$ python -q
>>> import numpy as np
>>> np.set_printoptions(precision=2, suppress=True, linewidth=160, legacy="1.25")
>>> rnd = lambda a: np.round(a, 2) + 0
>>> data = np.loadtxt("mat.csv", delimiter=",")
>>> data
array([[  0.,  10.,   1.,   3.,   1.,   0.,  17.],
       [-10.,   0.,   0., -11.,  -5.,  11.,  14.],
       [ -1.,   0.,   0., -10.,   2.,  13.,  -5.],
       [ -3.,  11.,  10.,   0., -10.,  -8.,  -5.],
       [ -1.,   5.,  -2.,  10.,   0.,   8.,   5.],
       [  0., -11., -13.,   8.,  -8.,   0.,  13.],
       [-17., -14.,   5.,   5.,  -5., -13.,   0.]])
>>> left, s, Vh = np.linalg.svd(data)
>>> evecs = Vh[:(s > 1e-8).sum()]
>>> rng = np.random.default_rng(599163)
>>> vec = data[0] + 5 * data[1] + rng.integers(2) * np.eye(7)[1]
>>> vec
array([-50.,  10.,   1., -52., -24.,  55.,  87.])
>>> rnd(np.linalg.norm(vec - evecs.T @ evecs @ vec))
0.0
>>> rnd(np.diag(evecs.T @ evecs))
array([0.79, 0.83, 0.5 , 0.99, 0.98, 0.95, 0.96])
>>> np.allclose(evecs.T @ evecs @ vec, vec)
True
>>> m1 = np.load("data.npy")
>>> rnd(m1)
array([[0.3 , 0.3 , 0.18, 0.3 ],
       [0.3 , 0.3 , 0.18, 0.3 ],
       [0.18, 0.18, 0.11, 0.18],
       [0.3 , 0.3 , 0.18, 0.3 ]])
>>> A2 = m1 / np.linalg.norm(m1, axis=1, keepdims=True)
>>> gram = A2 @ A2.T
>>> rnd(gram)
array([[1., 1., 1., 1.],
       [1., 1., 1., 1.],
       [1., 1., 1., 1.],
       [1., 1., 1., 1.]])
>>> W0 = np.loadtxt("dump.csv", delimiter=",")
>>> W0
array([[ 2., -3.,  0.,  0.],
       [ 0.,  0.,  0.,  0.],
       [ 2., -3.,  4., -6.],
       [ 0.,  0.,  0.,  0.]])
>>> vec = np.array([-2, -2, 0, -3])
>>> W0 @ np.ones(4)
array([-1.,  0., -3.,  0.])
>>> W0 @ (2 * vec)
array([ 4.,  0., 40.,  0.])
>>> np.einsum("ij,j->i", W0, vec)
array([ 2.,  0., 20.,  0.])
>>> (W0 * vec).sum(axis=1)
array([ 2.,  0., 20.,  0.])
>>> W0 @ vec
array([ 2.,  0., 20.,  0.])
>>> left, s, Vh = np.linalg.svd(W0)
>>> evecs = Vh[:(s > 1e-8).sum()]
>>> vec = W0[0] + 3 * W0[2] + rng.integers(2) * np.eye(4)[1]
>>> vec
array([  8., -11.,  12., -18.])
>>> np.allclose(evecs.T @ evecs @ vec, vec)
False
>>> rnd(evecs.T @ evecs)
array([[ 0.31, -0.46,  0.  ,  0.  ],
       [-0.46,  0.69,  0.  ,  0.  ],
       [ 0.  ,  0.  ,  0.31, -0.46],
       [ 0.  ,  0.  , -0.46,  0.69]])
>>> rnd(np.linalg.norm(vec - evecs.T @ evecs @ vec))
0.55
>>> rnd(np.linalg.eigvals(W0))
array([4., 2., 0., 0.])
>>> np.kron(np.eye(2, dtype=int), W0)
array([[ 2., -3.,  0.,  0.,  0., -0.,  0.,  0.],
       [ 0.,  0.,  0.,  0.,  0.,  0.,  0.,  0.],
       [ 2., -3.,  4., -6.,  0., -0.,  0., -0.],
       [ 0.,  0.,  0.,  0.,  0.,  0.,  0.,  0.],
       [ 0., -0.,  0.,  0.,  2., -3.,  0.,  0.],
       [ 0.,  0.,  0.,  0.,  0.,  0.,  0.,  0.],
       [ 0., -0.,  0., -0.,  2., -3.,  4., -6.],
       [ 0.,  0.,  0.,  0.,  0.,  0.,  0.,  0.]])
>>> rnd(np.linalg.norm(W0, 1)), rnd(np.linalg.norm(W0, np.inf))
(6.0, 15.0)
>>> W0[3] @ W0[1]
0.0
>>> rnd(np.linalg.norm(W0, axis=1))
array([3.61, 0.  , 8.06, 0.  ])
>>> rnd(np.linalg.norm(W0, "nuc"))
11.4
>>> rnd(np.linalg.norm(W0) ** 2 / np.linalg.norm(W0, 2) ** 2)
1.15
>>> rnd(np.linalg.norm(W0[3] - W0[1]))
0.0
>>> rnd(np.linalg.norm(W0, 2))
8.25
>>> rnd(np.linalg.norm(W0[3], 1)), rnd(np.linalg.norm(W0[3], np.inf))
(0.0, 0.0)
>>> np.argsort(-np.linalg.norm(W0, axis=0).round(6), kind="stable")[:3]
array([3, 1, 2])
>>> X = np.load("block13.npy")
>>> X
array([[-2.46,  0.22,  1.53,  5.36],
       [ 1.78,  8.57, -4.87,  4.38],
       [-3.64, -1.52,  2.33,  5.09],
       [ 1.26,  9.04, -1.41,  3.74],
       [-2.53,  0.63,  2.36,  3.49],
       [-0.08,  0.23,  3.22,  4.73],
       [-0.21,  0.19,  1.6 ,  3.55],
       [ 2.09,  9.53, -3.94,  3.45],
       [ 2.45, 11.48, -1.01,  4.41],
       [-2.03, -1.36,  4.31,  5.24],
       [-3.14,  1.57,  0.74,  5.86],
       [-1.44,  0.84,  3.47,  5.98],
       [-1.83, -0.25,  3.32,  5.78],
       [-2.23,  0.28,  3.89,  6.78],
       [ 2.7 , 11.43, -2.37,  4.57],
       [ 2.8 , 11.45, -2.65,  6.93],
       [-3.2 , -1.1 ,  3.59,  6.21],
       [ 3.28,  8.77, -3.11,  4.25],
       [ 2.82,  8.65, -2.43,  4.15],
       [ 1.65,  8.71, -2.41,  6.08],
       [ 1.62,  9.47, -1.67,  4.74],
       [-1.53,  1.2 ,  1.71,  5.48],
       [ 1.43,  8.87, -1.83,  4.81],
       [-2.01, -0.12,  3.05,  5.82],
       [-1.98, -0.55,  4.98,  5.02],
       [ 2.29,  7.61, -2.78,  5.12],
       [ 4.18,  9.89, -2.11,  3.03],
       [-2.29, -0.82,  2.49,  4.6 ],
       [ 1.58, 10.43, -5.62,  4.47],
       [ 2.98, 10.65, -0.18,  5.4 ],
       [ 3.62, 10.03, -3.89,  4.85]])
>>> A2 = np.c_[X[:, :1] @ np.array([[-1]]), np.array([-6, -2, 5, 3, 3, 6, -5, 2, 2, -2, -7, 9, 8, 9, -8, -7, 5, -3, 4, -4, 9, -1, 4, 1, 7, -1, -6, 0, -8, 7, -5])]
>>> A2
array([[ 2.46, -6.  ],
       [-1.78, -2.  ],
       [ 3.64,  5.  ],
       [-1.26,  3.  ],
       [ 2.53,  3.  ],
       [ 0.08,  6.  ],
       [ 0.21, -5.  ],
       [-2.09,  2.  ],
       [-2.45,  2.  ],
       [ 2.03, -2.  ],
       [ 3.14, -7.  ],
       [ 1.44,  9.  ],
       [ 1.83,  8.  ],
       [ 2.23,  9.  ],
       [-2.7 , -8.  ],
       [-2.8 , -7.  ],
       [ 3.2 ,  5.  ],
       [-3.28, -3.  ],
       [-2.82,  4.  ],
       [-1.65, -4.  ],
       [-1.62,  9.  ],
       [ 1.53, -1.  ],
       [-1.43,  4.  ],
       [ 2.01,  1.  ],
       [ 1.98,  7.  ],
       [-2.29, -1.  ],
       [-4.18, -6.  ],
       [ 2.29,  0.  ],
       [-1.58, -8.  ],
       [-2.98,  7.  ],
       [-3.62, -5.  ]])
>>> np.linalg.matrix_rank(np.c_[X, A2])
5
>>> rnd(np.linalg.lstsq(X, A2[:, 0])[0])
array([-1.,  0.,  0.,  0.])
>>> rnd(np.linalg.norm(np.linalg.qr(X)[0].T @ A2, axis=0) ** 2 / ((A2 ** 2).sum(axis=0) + 1e-12))
array([1.  , 0.34])
>>> rnd(np.linalg.norm(A2 - X @ np.linalg.lstsq(X, A2)[0], axis=0))
array([ 0.  , 24.73])
>>> u, v = X[14], X[19]
>>> rnd(u @ v)
137.51
>>> rnd(u @ u)
164.44
>>> pr = (u @ v) / (u @ u) * u
>>> np.linalg.matrix_rank(np.outer(u, v))
1
>>> rnd(pr)
array([ 2.26,  9.56, -1.98,  3.82])
>>> rnd((v - pr) @ u)
0.0
>>> D = np.linalg.norm(X[:, None] - X[None], axis=-1)
>>> np.unravel_index(D.round(6).argmax(), D.shape)
(9, 28)
>>> D.mean(axis=1).argmax()
28
>>> (D + 1e9 * np.eye(31)).round(6).argmin(axis=1)
array([21,  7, 27, 22, 27, 11,  5,  1, 14, 24,  0, 12, 23, 11,  8, 14, 23, 18, 17, 22, 22,  0, 20, 12,  9, 18, 17, 23,  1,  8, 17])
>>> np.flatnonzero(D[30] < D.mean() / 2)
array([ 1,  7,  8, 14, 15, 17, 18, 19, 20, 22, 25, 26, 28, 30])
>>> rnd(D[:5, :5])
array([[ 0.  , 11.39,  2.27, 10.14,  2.09],
       [11.39,  0.  , 13.55,  3.59, 11.61],
       [ 2.27, 13.55,  0.  , 12.3 ,  2.9 ],
       [10.14,  3.59, 12.3 ,  0.  ,  9.97],
       [ 2.09, 11.61,  2.9 ,  9.97,  0.  ]])
>>> A = np.load("w.npy")
>>> rnd(A)
array([[-0.71,  0.71],
       [ 0.71,  0.71]])
>>> W1 = np.array([[4, 3, 6, 6], [8, -5, 6, 8]])
>>> c = np.array([0, 1, 2, 0])
>>> H = np.maximum(A @ W1 + c, 0)
>>> (H > 0).mean(axis=0)
array([1., 0., 1., 1.])
>>> C = np.array([[1, -1], [1, 1], [-2, 1], [1, -5]])
>>> W1 @ C
array([[  1, -25],
       [ -1, -47]])
>>> (H @ C).round(6).argmax(axis=1)
array([0, 0])
>>> rnd(H @ C)
array([[  0.24,  -7.9 ],
       [ -2.59, -47.5 ]])
